$ python3 -q
>>> import numpy as np
>>> import numpy.linalg as la
>>> np.set_printoptions(precision=2, suppress=True, linewidth=140)
>>> data = np.load("sample7.npy")
>>> print(data)
[[-5.56  7.84  2.76]
 [-7.73  6.12 -1.66]
 [-0.14 -6.47 -7.63]
 [-5.1   7.91  3.38]
 [-5.64 -1.52 -8.12]
 [-4.64 -2.76 -8.42]
 [ 5.93  1.12  7.98]
 [-0.34  6.73  7.39]
 [ 2.38  4.93  8.37]
 [-1.38  7.22  6.78]
 [ 5.56 -7.84 -2.77]
 [-7.09  7.05  0.14]
 [ 5.73  1.4   8.08]
 [ 7.77 -2.65  5.71]
 [-7.67  6.25 -1.44]
 [ 7.93 -3.35  5.09]
 [-1.67 -5.47 -8.2 ]
 [ 7.22 -1.15  6.82]
 [-4.33 -3.1  -8.46]
 [ 6.55  0.15  7.56]
 [ 5.84  1.25  8.02]
 [-8.03  4.06 -4.37]
 [ 2.35  4.95  8.36]
 [-5.08 -2.24 -8.32]
 [-2.26 -5.02 -8.35]
 [-7.16  1.02 -6.9 ]
 [-7.83  5.87 -2.06]]
>>> Uu, s, vt = la.svd(data)
>>> evecs = vt[:(s > 1e-8).sum()]
>>> rng = np.random.default_rng(442)
>>> x0 = data[1] + 2 * data[20] + rng.integers(2) * np.eye(3)[2]
>>> print(x0)
[ 3.94  8.62 15.39]
>>> print(np.allclose(evecs.T @ evecs @ x0, x0))
False
>>> print(np.round(la.norm(x0 - evecs.T @ evecs @ x0), 2))
0.53
>>> print(np.diag(evecs.T @ evecs))
[0.65 0.63 0.72]
>>> O, _ = la.qr(np.array([[0.1, 0.3, -1.2], [-0.1, -0.1, -0.2], [-0.8, 0.6, 0.7]]))
>>> A = 5 * O
>>> print(A)
[[-0.62  4.49  2.11]
 [ 0.62 -2.04  4.52]
 [ 4.92  0.82 -0.3 ]]
>>> def softmax(z):
...     e = np.exp(z - z.max(axis=-1, keepdims=True))
...     return e / e.sum(axis=-1, keepdims=True)
... 
>>> print(np.round(softmax(A[1] + 5), 2) + 0)
[0.02 0.   0.98]
>>> print(np.round(softmax(A[1]), 2) + 0)
[0.02 0.   0.98]
>>> print(np.round(softmax(10 * A[1]), 2) + 0)
[0. 0. 1.]
>>> S = A @ A.T / np.sqrt(3)
>>> print(softmax(S)[1] @ A)
[ 0.62 -2.04  4.52]
>>> print(softmax(S).round(6).argmax(axis=1))
[0 1 2]
>>> print(np.round(softmax(S + np.triu(np.full(S.shape, -np.inf), 1)), 2) + 0)
[[1. 0. 0.]
 [0. 1. 0.]
 [0. 0. 1.]]
>>> print(np.round(softmax(S), 2) + 0)
[[1. 0. 0.]
 [0. 1. 0.]
 [0. 0. 1.]]
>>> O = A.astype(float).copy()
>>> for j in range(3):
...     O[:, j] -= O[:, :j] @ (O[:, :j].T @ O[:, j])
...     O[:, j] /= la.norm(O[:, j])
... 
>>> print(O)
[[-0.12  0.9   0.42]
 [ 0.12 -0.41  0.9 ]
 [ 0.98  0.16 -0.06]]
>>> z = rng.permutation(3)
>>> M2 = A[:, z] * rng.choice([-1, 1], 3)
>>> print(M2)
[[ 2.11 -0.62 -4.49]
 [ 4.52  0.62  2.04]
 [-0.3   4.92 -0.82]]
>>> Uu, _, vt = la.svd(A.T @ M2)
>>> print(np.round(Uu @ vt, 2) + 0)
[[ 0.  1.  0.]
 [ 0.  0. -1.]
 [ 1.  0.  0.]]
>>> f = np.array([3, -4])
>>> print(np.round(np.correlate(M2[0], M2[1], "full"), 2) + 0)
[  4.31   0.04   0.    -5.55 -20.31]
>>> O, R = la.qr(A)
>>> print(round(np.trace(O @ O.T), 2))
3.0
>>> print(abs(R[0, 0]), round(float(la.norm(A[:, 0])), 2))
5.0 5.0
>>> print(R.round(2) + 0)
[[5. 0. 0.]
 [0. 5. 0.]
 [0. 0. 5.]]
>>> print(np.allclose(R.T @ R, A.T @ A))
True
>>> arr = np.load("layer11.npy")
>>> print(arr)
[[ 0  2  1 -1]
 [ 2 -3  0  3]
 [-2 -1 -2 -2]
 [ 0 -2  3  0]]
>>> print(la.matrix_rank(arr, rtol=0.1))
3
>>> print(np.argsort(-la.norm(arr, axis=0).round(6), kind="stable")[:3])
[1 2 3]
>>> print([round(float(x), 2) for x in la.svd(arr, compute_uv=False)[:3]])
[5.57, 3.69, 3.06]
>>> O, R = la.qr(arr)
>>> print(np.round(O @ R, 2) + 0)
[[ 0.  2.  1. -1.]
 [ 2. -3.  0.  3.]
 [-2. -1. -2. -2.]
 [ 0. -2.  3.  0.]]
>>> print(np.round(O.T @ O, 2) + 0)
[[1. 0. 0. 0.]
 [0. 1. 0. 0.]
 [0. 0. 1. 0.]
 [0. 0. 0. 1.]]
>>> print(R.round(2) + 0)
[[-2.83  1.41 -1.41 -3.54]
 [ 0.    4.    0.   -1.  ]
 [ 0.    0.    3.46 -0.58]
 [ 0.    0.    0.   -0.41]]
>>> M2 = arr / np.sqrt((arr ** 2).mean(axis=1, keepdims=True))
>>> print(la.norm(M2, axis=1))
[2. 2. 2. 2.]
>>> print(la.matrix_rank(M2) == la.matrix_rank(arr))
True
>>> M2 = la.inv(arr)
>>> print(la.det(arr) * M2)
[[-39. -23. -15.   3.]
 [  6.   6.   6.   2.]
 [  4.   4.   4.  -4.]
 [ 32.  16.  16.   0.]]
>>> print(np.allclose(M2, arr.T))
False
>>> print(M2)
[[ 2.44  1.44  0.94 -0.19]
 [-0.38 -0.38 -0.38 -0.12]
 [-0.25 -0.25 -0.25  0.25]
 [-2.   -1.   -1.   -0.  ]]
>>> Uu, s, vt = la.svd(arr)
>>> print(np.argmax(s[:-1] / (s[1:] + 1e-6)) + 1)
3
>>> M2 = Uu[:, :3] @ np.diag(s[:3]) @ vt[:3]
>>> print(la.matrix_rank(arr, rtol=0.05))
3
>>> print(round(float(la.norm(arr - M2, 2)), 2), round(float(s[3]), 2))
0.25 0.25
>>> E = np.array([[1.4, 0.4, 0.3, 0.3],
...     [-1.3, -0.5, 0.8, -2.8],
...     [-0.9, -0.3, -1.4, 0.8]])
>>> E[:, 2] *= 10
>>> print(E)
[[  1.4   0.4   3.    0.3]
 [ -1.3  -0.5   8.   -2.8]
 [ -0.9  -0.3 -14.    0.8]]
>>> theta = np.radians(135)
>>> R = np.eye(4)
>>> R[1, 1] = R[3, 3] = np.cos(theta)
>>> R[1, 3], R[3, 1] = -np.sin(theta), np.sin(theta)
>>> print(R)
[[ 1.    0.    0.    0.  ]
 [ 0.   -0.71  0.   -0.71]
 [ 0.    0.    1.    0.  ]
 [ 0.    0.71  0.   -0.71]]
>>> M2 = E @ R.T
>>> print(round(float(la.det(R)), 2), np.round(np.trace(R), 2))
1.0 0.59
>>> print(np.allclose(la.norm(E, axis=1), la.norm(M2, axis=1)))
True
>>> print(la.svd(E, compute_uv=False), la.svd(M2, compute_uv=False))
[16.53  3.    0.57] [16.53  3.    0.57]
>>> x0 = np.array([1, 1, -2, -2])
>>> print(R.T @ (R @ x0))
[ 1.  1. -2. -2.]
>>> print(la.inv(R))
[[ 1.    0.    0.    0.  ]
 [ 0.   -0.71  0.    0.71]
 [ 0.    0.    1.    0.  ]
 [-0.   -0.71 -0.   -0.71]]
>>> G = E.T @ E
>>> print(np.round(la.eigvalsh(G)[::-1], 2) + 0)
[273.18   9.02   0.33   0.  ]
>>> print(np.allclose(G, G.T))
True
>>> f = np.array([0, -2])
>>> print(np.polyval(f, E[0]))
[-2. -2. -2. -2.]
>>> print(np.correlate(E[0], E[2], "full"))
[  1.12 -19.28  -3.62 -43.14  -5.46  -2.79  -0.27]
>>> f, g = E[2], E[1]
>>> print(f @ f)
197.54
>>> print(f @ g)
-112.92
>>> pr = (f @ g) / (f @ f) * f
>>> print(np.round(g - pr, 2) + 0)
[-1.81 -0.67  0.   -2.34]
>>> print(round(float((g - pr) @ f), 2))
0.0
>>> print(np.round(la.norm(f + g) ** 2 + la.norm(f - g) ** 2, 2))
542.64
>>> print(pr)
[ 0.51  0.17  8.   -0.46]
>>> mat = np.loadtxt("m.csv", delimiter=",")
>>> print(mat)
[[0.25 0.25 0.38 0.12]
 [0.2  0.4  0.2  0.2 ]
 [0.   0.14 0.57 0.29]
 [0.23 0.23 0.23 0.31]]
>>> print(mat @ np.ones(4))
[1. 1. 1. 1.]
>>> print(mat.sum(axis=1))
[1. 1. 1. 1.]
>>> pr = np.eye(4)[0]
>>> for _ in range(4):
...     pr = pr @ mat
...     print(pr.round(2))
... 
[0.25 0.25 0.38 0.12]
[0.14 0.24 0.39 0.23]
[0.14 0.24 0.38 0.25]
[0.14 0.24 0.37 0.25]
>>> M = np.load("case4.npy")
>>> print(M)
[[-2.56  0.53  8.57]
 [-4.69  2.67  5.39]
 [-3.11 -1.08  6.88]
 [-4.69  0.74  4.47]
 [-3.1   0.07  5.83]
 [-2.93 -1.35  5.75]
 [-1.42 -1.82 -2.27]
 [-3.72  2.02  4.88]
 [-3.82  0.72  4.23]
 [ 0.4  -1.38 -0.82]
 [-1.79  1.22  4.99]
 [-3.25  3.38  6.22]
 [-3.59  2.4   4.31]
 [-1.07  2.83  7.47]
 [-3.41  1.81  4.98]
 [-2.38  2.84  4.84]
 [-1.05 -2.72 -2.45]
 [-2.96 -0.17  6.38]
 [-2.94  3.4   4.09]
 [-3.    0.16  5.65]
 [-1.73  0.32  6.11]
 [-3.37  0.85  7.19]
 [-3.74  2.2   5.08]
 [-0.7  -3.53 -2.36]]
>>> x0 = np.array([-4, -5, -2])
>>> print(np.sign((M @ x0).round(6)))
[-1. -1.  1.  1.  1.  1.  1. -1.  1.  1. -1. -1. -1. -1. -1. -1.  1. -1. -1. -1. -1. -1. -1.  1.]
>>> print(la.norm(M @ x0) <= la.norm(M, 2) * la.norm(x0) + 1e-9)
True
>>> print((M @ x0).argmax())
23
>>> Xc = M - M.mean(axis=0)
>>> evecs = la.svd(Xc)[2][:1]
>>> M2 = Xc - Xc @ evecs.T @ evecs
>>> print(np.diag(evecs.T @ evecs))
[0.06 0.18 0.77]
>>> print(np.cov(Xc @ evecs.T, rowvar=False))
12.055366236466202
>>> print(la.norm(M2, axis=1).round(6).argmax())
2
>>> print(round(la.norm(M2) / la.norm(Xc), 2))
0.44
>>> print((Xc @ evecs.T).std(axis=0))
[3.4]
>>> J = np.load("x.npy")
>>> print(J)
[[ 0  0  2  0]
 [ 0  1  0  0]
 [-2  0  0  0]
 [ 0  0  0  2]]
>>> print(J @ J.T)
[[4 0 0 0]
 [0 1 0 0]
 [0 0 4 0]
 [0 0 0 4]]
>>> print(J[:, 1] @ J[:, 3])
0
>>> print(la.norm(J, axis=0))
[2. 1. 2. 2.]
>>> print(la.svd(J, compute_uv=False))
[2. 2. 2. 1.]
>>> f, g = J[0], J[3]
>>> print(f @ f)
4
>>> pr = (f @ g) / (f @ f) * f
>>> print(round(float(la.norm(f + g) ** 2 + la.norm(f - g) ** 2), 2))
16.0
>>> M2 = np.array([[-2, 3, 1], [-3, 1, -1]])
>>> basis = np.kron(M2, J)
>>> print(basis)
[[ 0  0 -4  0  0  0  6  0  0  0  2  0]
 [ 0 -2  0  0  0  3  0  0  0  1  0  0]
 [ 4  0  0  0 -6  0  0  0 -2  0  0  0]
 [ 0  0  0 -4  0  0  0  6  0  0  0  2]
 [ 0  0 -6  0  0  0  2  0  0  0 -2  0]
 [ 0 -3  0  0  0  1  0  0  0 -1  0  0]
 [ 6  0  0  0 -2  0  0  0  2  0  0  0]
 [ 0  0  0 -6  0  0  0  2  0  0  0 -2]]
>>> print(la.matrix_rank(basis))
8
>>> print(basis.shape)
(8, 12)
>>> K = np.array([[0, 1, 2, 0], [0, 0, 1, -1], [2, 1, 2, -2], [0, 1, 0, 2]])
>>> print(softmax(K[3]))
[0.08 0.22 0.08 0.61]
>>> print(softmax(K[3] + 3))
[0.08 0.22 0.08 0.61]
>>> S = K @ K.T / np.sqrt(4)
>>> print(softmax(S + np.triu(np.full(S.shape, -np.inf), 1)))
[[1.   0.   0.   0.  ]
 [0.5  0.5  0.   0.  ]
 [0.02 0.01 0.97 0.  ]
 [0.11 0.03 0.02 0.84]]
>>> M2 = A / np.sqrt((A ** 2).mean(axis=1, keepdims=True))
>>> print(A - A.mean(axis=1, keepdims=True))
[[-2.61  2.5   0.12]
 [-0.42 -3.07  3.49]
 [ 3.11 -1.   -2.11]]
>>> print(la.matrix_rank(A - A.mean(axis=1, keepdims=True)))
2
>>> print(la.norm(M2, axis=1))
[1.73 1.73 1.73]
>>> proj = np.triu(np.array([[0, 2, 2, 0], [-2, -2, -1, 2], [-1, 1, 3, -2], [2, -2, 0, 3]]), 1) + np.eye(4)
>>> M2 = proj @ K @ la.inv(proj)
>>> print(proj @ K - K @ proj)
[[ 4.  2.  7. -4.]
 [-2.  1. -2.  8.]
 [ 0. -6. -3. -2.]
 [ 0.  0.  1. -2.]]
>>> print(np.round(np.poly(M2), 2) + 0)
[ 1. -4.  0.  8.  0.]
